>>> import numpy as np
>>> np.set_printoptions(suppress=True, linewidth=200)
>>> F = np.load("w.npy")
>>> F
array([[0, 1, 0, 1, 0, 1],
       [3, 0, 3, 0, 3, 0],
       [3, 2, 3, 2, 3, 2],
       [0, 1, 0, 1, 0, 1],
       [3, 0, 3, 0, 3, 0],
       [3, 2, 3, 2, 3, 2]])
>>> F @ F
array([[ 6,  3,  6,  3,  6,  3],
       [18,  9, 18,  9, 18,  9],
       [30, 15, 30, 15, 30, 15],
       [ 6,  3,  6,  3,  6,  3],
       [18,  9, 18,  9, 18,  9],
       [30, 15, 30, 15, 30, 15]])
>>> print(np.allclose(F @ F.T, F.T @ F))
False
>>> round(float(np.abs(np.linalg.eigvals(F)).max()), 1)
9.0
>>> J = np.array([[4, 1, -2, 3, -2, -4, 4],
...     [-4, -3, 5, 2, -4, -2, -5],
...     [5, -4, -1, -3, -3, -2, 2],
...     [-4, -3, 2, -5, -4, 5, 2],
...     [3, -5, 3, 5, 1, -4, -5],
...     [0, -1, 0, -4, 3, 3, 4],
...     [-5, 3, 2, 1, -5, -2, 0]])
>>> print(J)
[[ 4  1 -2  3 -2 -4  4]
 [-4 -3  5  2 -4 -2 -5]
 [ 5 -4 -1 -3 -3 -2  2]
 [-4 -3  2 -5 -4  5  2]
 [ 3 -5  3  5  1 -4 -5]
 [ 0 -1  0 -4  3  3  4]
 [-5  3  2  1 -5 -2  0]]
>>> r0 = np.array([-1, 0])
>>> np.array([np.convolve(row, r0, "same") for row in J])
array([[-4, -1,  2, -3,  2,  4, -4],
       [ 4,  3, -5, -2,  4,  2,  5],
       [-5,  4,  1,  3,  3,  2, -2],
       [ 4,  3, -2,  5,  4, -5, -2],
       [-3,  5, -3, -5, -1,  4,  5],
       [ 0,  1,  0,  4, -3, -3, -4],
       [ 5, -3, -2, -1,  5,  2,  0]])
>>> np.polyval(r0, J[4])
array([-3,  5, -3, -5, -1,  4,  5])
>>> Uu, sig, Vt = np.linalg.svd(J)
>>> sig.round(1)
array([14.4, 13.2,  9.5,  8.8,  3. ,  2. ,  0.1])
>>> np.argmax(sig[:-1] / (sig[1:] + 1e-6)) + 1
np.int64(6)
>>> B = Uu[:, :6] @ np.diag(sig[:6]) @ Vt[:6]
>>> round(float(np.linalg.norm(J - B) / np.linalg.norm(J)), 1)
0.0
>>> B = np.linalg.inv(J)
>>> np.round(np.linalg.inv(B), 1) + 0
array([[ 4.,  1., -2.,  3., -2., -4.,  4.],
       [-4., -3.,  5.,  2., -4., -2., -5.],
       [ 5., -4., -1., -3., -3., -2.,  2.],
       [-4., -3.,  2., -5., -4.,  5.,  2.],
       [ 3., -5.,  3.,  5.,  1., -4., -5.],
       [ 0., -1.,  0., -4.,  3.,  3.,  4.],
       [-5.,  3.,  2.,  1., -5., -2.,  0.]])
>>> np.round(J @ B, 1) + 0
array([[1., 0., 0., 0., 0., 0., 0.],
       [0., 1., 0., 0., 0., 0., 0.],
       [0., 0., 1., 0., 0., 0., 0.],
       [0., 0., 0., 1., 0., 0., 0.],
       [0., 0., 0., 0., 1., 0., 0.],
       [0., 0., 0., 0., 0., 1., 0.],
       [0., 0., 0., 0., 0., 0., 1.]])
>>> np.round(np.linalg.cond(J), 1)
np.float64(179.4)
>>> print(np.round(np.abs(np.linalg.svd(J)[2][-1]), 1) + 0)
[0.5 0.4 0.6 0.  0.1 0.3 0.1]
>>> round(np.log10(np.linalg.cond(J)))
2
>>> np.linalg.cond(J) > 100
np.True_
>>> [round(float(x), 1) for x in np.linalg.svd(J, compute_uv=False)[:3]]
[14.4, 13.2, 9.5]
>>> print(np.linalg.matrix_rank(J, rtol=0.1))
6
>>> data = np.array([[1, -1, 1, -1, 1, -1, 1, -1],
...     [1, -1, -1, 1, -1, 1, 1, -1],
...     [1, -1, -1, 1, 1, -1, -1, 1],
...     [1, 1, 1, 1, 1, 1, 1, 1],
...     [1, 1, -1, -1, 1, 1, -1, -1],
...     [1, -1, 1, -1, -1, 1, -1, 1],
...     [1, 1, -1, -1, -1, -1, 1, 1]])
>>> x0 = np.array([0, 1, 2, 1, 0, 0, 2, 0])
>>> data @ x0
array([ 2,  0, -4,  6, -4, -2,  0])
>>> (data * x0).sum(axis=1)
array([ 2,  0, -4,  6, -4, -2,  0])
>>> data @ (2 * x0)
array([ 4,  0, -8, 12, -8, -4,  0])
>>> W = np.array([[6, 7, -7, 2, -8, 3],
...     [8, -2, -9, -1, -8, -9],
...     [-3, 2, 8, -4, -7, 1],
...     [5, -3, 9, -3, -3, -2],
...     [9, 2, 7, 4, 7, 8],
...     [2, 6, 9, 1, 3, -7],
...     [2, -3, 3, -7, -2, 8],
...     [-5, -3, 3, 1, -3, -2]])
>>> beta = np.array([-1, 1, 2, -3, 1, -3])
>>> H = np.maximum(data @ W + beta, 0)
>>> np.round((H > 0).mean(axis=0), 1)
array([0.7, 0.9, 0.7, 0.4, 0.6, 0.4])
>>> cent = np.array([[3, -2], [0, -1], [-1, 2], [2, -3], [-3, -1], [1, -2]])
>>> print((H @ cent).round(6).argmax(axis=1))
[0 0 0 0 0 0 0]
>>> x0 = np.array([0, 1, -2, 2, 0, 1, 0, -1])
>>> h1 = np.maximum(data @ x0, 0)
>>> np.maximum(data @ (3 * x0), 0)
array([ 0, 15,  3,  3,  9,  0,  0])
>>> data * (h1 > 1e-9)[:, None]
array([[ 0,  0,  0,  0,  0,  0,  0,  0],
       [ 1, -1, -1,  1, -1,  1,  1, -1],
       [ 1, -1, -1,  1,  1, -1, -1,  1],
       [ 1,  1,  1,  1,  1,  1,  1,  1],
       [ 1,  1, -1, -1,  1,  1, -1, -1],
       [ 0,  0,  0,  0,  0,  0,  0,  0],
       [ 0,  0,  0,  0,  0,  0,  0,  0]])
>>> print(h1)
[0 5 1 1 3 0 0]
>>> data.T @ h1
array([10, -2, -8,  4,  0,  8,  2, -6])
>>> np.round(np.tanh(data @ x0), 1)
array([-1. ,  1. ,  0.8,  0.8,  1. , -1. , -0.8])
>>> round(np.linalg.norm(data, "nuc"), 1)
np.float64(19.8)
>>> data[2] @ data[1]
np.int64(0)
>>> print(data.ravel(order="F"))
[ 1  1  1  1  1  1  1 -1 -1 -1  1  1 -1  1  1 -1 -1  1 -1  1 -1 -1  1  1  1 -1 -1 -1  1 -1  1  1  1 -1 -1 -1  1 -1  1  1  1 -1  1  1 -1  1 -1 -1  1 -1 -1  1  1 -1  1  1]
>>> data.reshape(-1, 2)
array([[ 1, -1],
       [ 1, -1],
       [ 1, -1],
       [ 1, -1],
       [ 1, -1],
       [-1,  1],
       [-1,  1],
       [ 1, -1],
       [ 1, -1],
       [-1,  1],
       [ 1, -1],
       [-1,  1],
       [ 1,  1],
       [ 1,  1],
       [ 1,  1],
       [ 1,  1],
       [ 1,  1],
       [-1, -1],
       [ 1,  1],
       [-1, -1],
       [ 1, -1],
       [ 1, -1],
       [-1,  1],
       [-1,  1],
       [ 1,  1],
       [-1, -1],
       [-1, -1],
       [ 1,  1]])
>>> blk = data.reshape(7, 2, -1)
>>> np.swapaxes(blk, 1, 2)[3]
array([[1, 1],
       [1, 1],
       [1, 1],
       [1, 1]])
>>> print(np.einsum("ihd,jhd->hij", blk, blk).shape)
(2, 7, 7)
>>> print(blk.transpose(1, 0, 2))
[[[ 1 -1  1 -1]
  [ 1 -1 -1  1]
  [ 1 -1 -1  1]
  [ 1  1  1  1]
  [ 1  1 -1 -1]
  [ 1 -1  1 -1]
  [ 1  1 -1 -1]]

 [[ 1 -1  1 -1]
  [-1  1  1 -1]
  [ 1 -1 -1  1]
  [ 1  1  1  1]
  [ 1  1 -1 -1]
  [-1  1 -1  1]
  [-1 -1  1  1]]]
>>> blk.sum(axis=1)
array([[ 2, -2,  2, -2],
       [ 0,  0,  0,  0],
       [ 2, -2, -2,  2],
       [ 2,  2,  2,  2],
       [ 2,  2, -2, -2],
       [ 0,  0,  0,  0],
       [ 0,  0,  0,  0]])
>>> blk.shape
(7, 2, 4)
>>> K = np.load("sample16.npy")
>>> K
array([[ 0,  0,  0,  0,  0,  0,  0,  0],
       [ 0, -4,  8,  0,  0, -2, -2,  6],
       [ 0,  0, -9, -2,  0,  0,  0,  0],
       [ 0,  0,  0,  0,  0, -5,  0,  0],
       [ 0,  0,  0,  0,  0,  0, -2,  0],
       [ 0,  0,  0,  0,  0,  0,  0,  0],
       [ 0,  0,  7,  0,  0,  2,  0,  0],
       [ 0, -7,  0,  0,  0,  0,  1,  0],
       [ 0,  0,  9,  0,  0, -5,  0,  2]])
>>> Uu, sig, Vt = np.linalg.svd(K)
>>> evecs = Vt[:(sig > 1e-8).sum()]
>>> rng = np.random.default_rng(7824)
>>> x0 = K[2] + -1 * K[3] + rng.integers(2) * np.eye(8)[3]
>>> x0
array([ 0.,  0., -9., -2.,  0.,  5.,  0.,  0.])
>>> np.round(np.linalg.norm(x0 - evecs.T @ evecs @ x0), 1)
np.float64(0.0)
